% python3 -q
>>> import numpy as np
>>> import numpy.linalg as la
>>> np.set_printoptions(precision=2, suppress=True, linewidth=120, sign=" ")
>>> rng = np.random.default_rng(59)
>>> labels = rng.integers(0, 3, 3)
>>> arr = (labels[:, None] == labels) * 5 + np.eye(3)
>>> arr
array([[ 6.,  0.,  5.],
       [ 0.,  6.,  0.],
       [ 5.,  0.,  6.]])
>>> # splits into 2 blocks
>>> C2 = arr.T @ arr
>>> la.svd(arr, compute_uv=False) ** 2
array([ 121.,   36.,    1.])
>>> C2
array([[ 61.,   0.,  60.],
       [  0.,  36.,   0.],
       [ 60.,   0.,  61.]])
>>> la.matrix_rank(C2)
np.int64(3)
>>> np.allclose(C2, C2.T)
True
>>> np.trace(C2), (arr ** 2).sum()
(np.float64(158.0), np.float64(158.0))
>>> np.diag(C2)
array([ 61.,  36.,  61.])
>>> Q, V = la.qr(arr[:, :2])[0], la.qr(arr[:, 2:])[0]
>>> sigma = la.svd(Q.T @ V, compute_uv=False)
>>> sigma
array([ 0.98])
>>> np.degrees(np.arccos(sigma.clip(0, 1)))
array([ 10.39])
>>> K = np.load("layer6.npy")
>>> K
array([[ 0.82,  0.4 , -1.59, -0.12,  1.15],
       [ 0.3 ,  1.5 ,  2.7 , -0.7 , -0.7 ],
       [-0.1 ,  2.1 ,  0.  ,  0.  ,  0.6 ],
       [ 0.8 ,  0.3 , -1.7 , -0.1 ,  1.1 ],
       [ 0.2 , -0.5 ,  0.  ,  1.1 , -1.6 ]])
>>> A2 = np.array([[-2, 0], [0, 2], [1, -2], [-1, 2], [-2, -1]])
>>> np.einsum("ik,kj->ij", K, A2)
array([[-5.41,  2.59],
       [ 4.2 , -3.1 ],
       [-1.  ,  3.6 ],
       [-5.4 ,  2.7 ],
       [ 1.7 ,  2.8 ]])
>>> np.vstack([K, A2.T]).shape
(7, 5)
>>> np.einsum("ij,ij->i", K, K)
array([  4.7 ,  10.61,   4.78,   4.84,   4.06])
>>> K @ A2
array([[-5.41,  2.59],
       [ 4.2 , -3.1 ],
       [-1.  ,  3.6 ],
       [-5.4 ,  2.7 ],
       [ 1.7 ,  2.8 ]])
>>> vals, V = la.eig(K)
>>> np.sort(la.eigvals(la.inv(K)))
array([-11.39,  -1.23,  -0.37,   0.3 ,   1.15])
>>> np.sort(la.eigvals(K @ K))
array([  0.01,   0.67,   0.76,   7.47,  11.45])
>>> np.round(K @ V[:, 0] - vals[0] * V[:, 0], 2) + 0
array([ 0.,  0.,  0.,  0.,  0.])
>>> np.sort(la.eigvals(K.T))
array([-2.73, -0.82, -0.09,  0.87,  3.38])
>>> x0 = np.array([2, 1, -1, -2, 0])
>>> a = np.maximum(K @ x0, 0)
>>> np.maximum(K @ x0, 0) - np.maximum(-K @ x0, 0)
array([ 3.87,  0.8 ,  1.9 ,  3.8 , -2.3 ])
>>> np.tanh(K @ x0)
array([ 1.  ,  0.66,  0.96,  1.  , -0.98])
>>> K.T @ a
array([  6.26,   7.88, -10.45,  -1.4 ,   9.21])
>>> hat = np.triu(np.array([[2, -2, -1, 3, -2],
...     [1, 2, 1, -1, 1],
...     [3, -3, 1, -1, 2],
...     [0, -2, -1, -1, 2],
...     [3, -3, 3, 0, 0]]), 1) + np.eye(5)
>>> A2 = hat @ K @ la.inv(hat)
>>> la.matrix_rank(A2)
np.int64(5)
>>> np.poly(A2)
array([ 1.  , -0.62, -9.99,  0.13,  6.68,  0.58])
>>> hat @ K - K @ hat
array([[  1.5 ,  -1.56, -10.08,  -4.75,  11.96],
       [ -0.7 ,   1.9 ,   0.5 ,   4.5 ,  -7.  ],
       [ -0.4 ,  -1.5 ,  -0.5 ,   4.7 ,  -6.6 ],
       [  0.4 ,   0.6 ,   0.5 ,  -1.6 ,   1.7 ],
       [  0.  ,   0.4 ,   0.7 ,  -1.1 ,  -1.3 ]])
>>> C2 = K.T @ K
>>> (K @ K.T).shape
(5, 5)
>>> np.diag(C2)
array([  1.45,   7.16,  12.71,   1.72,   5.94])
>>> round(float(np.trace(C2)), 2), np.round((K ** 2).sum(), 2)
(28.99, np.float64(28.99))
>>> data = np.array([[0, 1, 1, 0], [1, 0, 1, 0], [1, 1, 0, 0], [0, 0, 0, 0]])
>>> vals, V = la.eigh(data)
>>> np.round(V.T @ V, 2) + 0
array([[ 1.,  0.,  0.,  0.],
       [ 0.,  1.,  0.,  0.],
       [ 0.,  0.,  1.,  0.],
       [ 0.,  0.,  0.,  1.]])
>>> la.eigvalsh(data @ data)
array([ 0.,  1.,  1.,  4.])
>>> np.unique(vals.round(6) + 0, return_counts=True)[1]
array([ 2,  1,  1])
>>> vals.sum(), np.trace(data)
(np.float64(0.0), np.int64(0))
>>> la.eigvalsh(data + -3 * np.eye(4))
array([-4., -4., -3., -1.])
>>> hat = np.triu(np.array([[-5, -3, 5, 5], [0, 1, 3, -5], [3, -1, 4, 1], [-3, -3, 0, 0]]), 1) + np.eye(4)
>>> A2 = hat @ data @ la.inv(hat)
>>> A2
array([[  2.,  12., -48.,  98.],
       [  4.,  15., -64., 119.],
       [  1.,   4., -17.,  32.],
       [  0.,   0.,   0.,   0.]])
>>> hat @ data - data @ hat
array([[ 2.,  5., -6.,  4.],
       [ 3.,  6., -5., -6.],
       [ 0.,  3., -8.,  0.],
       [ 0.,  0.,  0.,  0.]])
>>> U, sigma, Vh = la.svd(data)
>>> V = Vh[:(sigma > 1e-8).sum()]
>>> x0 = data[3] + 3 * data[2] + rng.integers(2) * np.eye(4)[1]
>>> x0
array([ 3.,  4.,  0.,  0.])
>>> la.matrix_rank(np.vstack([data, x0]))
np.int64(3)
>>> np.diag(V.T @ V)
array([ 1.,  1.,  1.,  0.])
>>> round(np.trace(la.pinv(data) @ data), 2)
np.float64(3.0)
>>> np.allclose(data[:-1].T @ la.lstsq(data[:-1].T, data[-1])[0], data[-1])
True
>>> np.unique(data.round(6), axis=0).shape
(4, 4)
>>> np.abs(np.diag(la.qr(data)[1])) > 1e-9
array([ True,  True,  True, False])
>>> m1 = np.array([[-6, -4, -9, -6], [-4, 0, -6, 0], [-3, -2, -9, -6], [-2, 0, -6, 0]])
>>> m1
array([[-6, -4, -9, -6],
       [-4,  0, -6,  0],
       [-3, -2, -9, -6],
       [-2,  0, -6,  0]])
>>> la.norm(m1, axis=1).argmax()
np.int64(0)
>>> round(la.norm(m1[0] - m1[1]), 2)
np.float64(8.06)
>>> la.norm(m1, axis=1)
array([ 13.  ,   7.21,  11.4 ,   6.32])
>>> round(la.norm(m1, "nuc"), 2)
np.float64(26.93)
>>> round(la.norm(m1) ** 2 / la.norm(m1, 2) ** 2, 2)
np.float64(1.08)
>>> A = np.load("a.npy")
>>> A
array([[ 4.,  3.,  1., -2.],
       [ 1.,  4.,  2.,  1.],
       [ 0.,  0.,  0., -1.],
       [ 0.,  0.,  1.,  0.]])
>>> np.count_nonzero(A)
np.int64(10)
>>> np.abs(A).max()
np.float64(4.0)
>>> np.poly(A)
array([ 1., -8., 14., -8., 13.])
>>> la.eigvals(A)
array([ 5.73+0.j,  2.27+0.j,  0.  +1.j,  0.  -1.j])
>>> round(la.det(A.T), 2)
np.float64(13.0)
>>> np.round(la.det(A[::-1]), 2)
np.float64(13.0)
>>> np.einsum("ii->", A)
np.float64(8.0)
>>> np.kron(np.eye(2, dtype=int), A)
array([[ 4.,  3.,  1., -2.,  0.,  0.,  0., -0.],
       [ 1.,  4.,  2.,  1.,  0.,  0.,  0.,  0.],
       [ 0.,  0.,  0., -1.,  0.,  0.,  0., -0.],
       [ 0.,  0.,  1.,  0.,  0.,  0.,  0.,  0.],
       [ 0.,  0.,  0., -0.,  4.,  3.,  1., -2.],
       [ 0.,  0.,  0.,  0.,  1.,  4.,  2.,  1.],
       [ 0.,  0.,  0., -0.,  0.,  0.,  0., -1.],
       [ 0.,  0.,  0.,  0.,  0.,  0.,  1.,  0.]])
>>> np.round(la.eigvals(A).sum().real, 2)
np.float64(8.0)
>>> round(la.det(data[::-1]), 2)
np.float64(0.0)
>>> round(la.det(2 * data), 2), round(la.det(data), 2)
(np.float64(0.0), np.float64(0.0))
>>> np.einsum("ij,ji->", data, data)
np.int64(6)
>>> A2 = A + rng.integers(-2, 3, (4, 2)) @ rng.integers(-2, 3, (2, 4))
>>> A2
array([[ 2.,  5., -1., -4.],
       [ 3.,  2.,  4.,  3.],
       [-6.,  6., -6., -7.],
       [-8.,  8., -7., -8.]])
>>> np.round(la.svd(A2 - A, compute_uv=False), 2) + 0
array([ 20.78,   0.  ,   0.  ,   0.  ])
>>> Q, R = la.qr(m1)
>>> np.round(Q @ R, 2) + 0
array([[-6., -4., -9., -6.],
       [-4.,  0., -6.,  0.],
       [-3., -2., -9., -6.],
       [-2.,  0., -6.,  0.]])
>>> Q
array([[-0.74,  0.5 ,  0.37,  0.25],
       [-0.5 , -0.74,  0.25, -0.37],
       [-0.37,  0.25, -0.74, -0.5 ],
       [-0.25, -0.37, -0.5 ,  0.74]])
>>> round(np.trace(Q @ Q.T), 2)
np.float64(4.0)
>>> A2 = np.array([[-2, -4, 5], [-5, -2, -2], [-1, -2, -4]])
>>> A2[-1] = A2[0]
>>> M = A2 + 0.02 * np.eye(3)
>>> M
array([[-1.98, -4.  ,  5.  ],
       [-5.  , -1.98, -2.  ],
       [-2.  , -4.  ,  5.02]])
>>> f = np.array([1, -2, 2])
>>> np.cross(A[2, :3], A[0, :3])
array([ 0.,  0.,  0.])
>>> np.convolve(A[2], f)
array([ 0.,  0.,  0., -1.,  2., -2.])
>>> np.array([np.convolve(row, f, "same") for row in A])
array([[-5.,  3.,  2.,  6.],
       [ 2., -4.,  5.,  2.],
       [ 0.,  0., -1.,  2.],
       [ 0.,  1., -2.,  2.]])
>>> np.polyval(f, A[2])
array([ 2.,  2.,  2.,  5.])
>>> np.correlate(A[2], A[0], "full")
array([ 0.,  0.,  0.,  2., -1., -3., -4.])
>>> labels = rng.permutation(3)
>>> labels
array([ 2,  0,  1])
>>> A2 = M[labels][:, labels]
>>> np.diag(A2)
array([ 5.02, -1.98, -1.98])
>>> round(la.det(A2), 2), round(float(la.det(M[labels])), 2)
(np.float64(-0.68), -0.68)
>>> np.allclose(A2, M)
False
>>> A2
array([[ 5.02, -2.  , -4.  ],
       [ 5.  , -1.98, -4.  ],
       [-2.  , -5.  , -1.98]])
>>> feats = np.load("dump.npy")
>>> feats
array([[  0,   4,  12],
       [ 15,   0,   0],
       [  0,  10,  27],
       [  5,   0,   0],
       [ 15,   0,   0],
       [ 15,   0,   0],
       [  5,   0,   0],
       [  0,   2,   7],
       [  0,  10,  27],
       [  0,   0,   2],
       [  0,   2,   7],
       [  0,   0,   2],
       [  0,  10,  27]])
>>> # row 4 repeats row 1
>>> A2 = np.c_[feats[:, :2] @ np.array([[0, -1], [-1, -2]]), np.array([-2, 2, -2, -1, -2, -2, 2, 1, 0, 1, -2, 1, 0])]
>>> A2
array([[ -4,  -8,  -2],
       [  0, -15,   2],
       [-10, -20,  -2],
       [  0,  -5,  -1],
       [  0, -15,  -2],
       [  0, -15,  -2],
       [  0,  -5,   2],
       [ -2,  -4,   1],
       [-10, -20,   0],
       [  0,   0,   1],
       [ -2,  -4,  -2],
       [  0,   0,   1],
       [-10, -20,   0]])
>>> np.round(la.norm(A2 - feats @ la.lstsq(feats, A2)[0], axis=0), 2) + 0
array([ 0.  ,  0.  ,  5.32])
>>> la.norm(la.qr(feats)[0].T @ A2, axis=0) ** 2 / ((A2 ** 2).sum(axis=0) + 1e-12)
array([ 1.  ,  1.  ,  0.12])
>>> la.matrix_rank(np.c_[feats, A2])
np.int64(4)
>>> Xs = feats - feats.mean(axis=0)
>>> V = la.svd(Xs)[2][:2]
>>> A2 = Xs - Xs @ V.T @ V
>>> np.diag(V.T @ V)
array([ 1.  ,  0.13,  0.87])
>>> round(la.norm(A2) / la.norm(Xs), 2)
np.float64(0.01)
>>> W0 = (rng.random((4, 4)) < 0.3) + np.eye(4)
>>> W0 /= W0.sum(axis=1, keepdims=True)
>>> W0
array([[ 0.5 ,  0.5 ,  0.  ,  0.  ],
       [ 0.25,  0.5 ,  0.25,  0.  ],
       [ 0.  ,  0.33,  0.67,  0.  ],
       [ 0.  ,  0.  ,  0.33,  0.67]])
>>> # row-stochastic, so 1 is an eigenvalue
>>> hat = np.triu(np.array([[-4, -8, 7, -1], [1, 1, 4, -9], [4, -2, -9, 4], [9, 8, -5, -5]]), 1) + np.eye(4)
>>> A2 = hat @ W0 @ la.inv(hat)
>>> A2
array([[  -1.5 ,  -13.17,   65.5 , -382.67],
       [   0.25,    3.83,  -17.17,   97.42],
       [   0.  ,    0.33,    0.67,    3.  ],
       [   0.  ,    0.  ,    0.33,   -0.67]])
>>> hat @ W0 - W0 @ hat
array([[-2.  ,  2.33, -3.17,  4.33],
       [ 0.  ,  3.33, -4.08, -2.25],
       [ 0.  ,  0.  ,  0.  ,  3.  ],
       [ 0.  ,  0.  ,  0.  , -1.33]])
>>> np.poly(A2)
array([ 1.  , -2.33,  1.82, -0.51,  0.03])
>>> la.matrix_rank(A2)
np.int64(4)
